% python3 -q
>>> import numpy as np
>>> np.set_printoptions(precision=3, suppress=True, linewidth=120)
>>> tidy = lambda a: np.round(a, 3) + 0
>>> out = np.array([[9, 7, 6], [1, 4, 4], [1, 0, 8]])
>>> m1 = np.triu(out)
>>> m1
array([[9, 7, 6],
       [0, 4, 4],
       [0, 0, 8]])
>>> # triangular: eigenvalues sit on the diagonal
>>> evals, vecs = np.linalg.eig(m1)
>>> evals
array([9., 4., 8.])
>>> tidy(np.sort(np.linalg.eigvals(m1.T)))
array([4., 8., 9.])
>>> tidy(np.sort(np.linalg.eigvals(np.linalg.inv(m1))))
array([0.111, 0.125, 0.25 ])
>>> tidy(np.sort(np.linalg.eigvals(m1 @ m1)))
array([16., 64., 81.])
>>> A = np.loadtxt("data.csv", delimiter=",")
>>> tidy(A)
array([[0.265, 0.441],
       [0.441, 0.735]])
>>> # looks like rank 1
>>> evals, vecs = np.linalg.eigh(A)
>>> x0 = np.array([1, -2])
>>> tidy(vecs * np.abs(evals) @ vecs.T)
array([[0.265, 0.441],
       [0.441, 0.735]])
>>> (np.sign(vecs[:, -1].round(6)) == np.sign(vecs[0, -1].round(6))).astype(int)
array([1, 1])
>>> tidy(x0 @ A @ x0)
np.float64(1.441)
>>> tidy(vecs * np.maximum(evals, 0) @ vecs.T)
array([[0.265, 0.441],
       [0.441, 0.735]])
>>> E = np.load("mat.npy")
>>> E
array([[1.   , 0.5  , 0.25 , 0.125, 0.062],
       [0.5  , 1.   , 0.5  , 0.25 , 0.125],
       [0.25 , 0.5  , 1.   , 0.5  , 0.25 ],
       [0.125, 0.25 , 0.5  , 1.   , 0.5  ],
       [0.062, 0.125, 0.25 , 0.5  , 1.   ]])
>>> # symmetric, so the eigenvalues are real
>>> out = E / np.linalg.norm(E, axis=1, keepdims=True)
>>> G = out @ out.T
>>> np.argwhere(np.triu(np.abs(G) > 0.95, 1))
array([], shape=(0, 2), dtype=int64)
>>> tidy(np.linalg.norm(out, axis=1))
array([1., 1., 1., 1., 1.])
>>> x0 = np.ones(5)
>>> for _ in range(3):
...     x0 = E @ x0
...     x0 /= np.linalg.norm(x0)
...     print(round(x0 @ E @ x0, 3))
... 
2.258
2.261
2.262
>>> print(tidy(np.linalg.eigvalsh(E)[-1]))
2.262
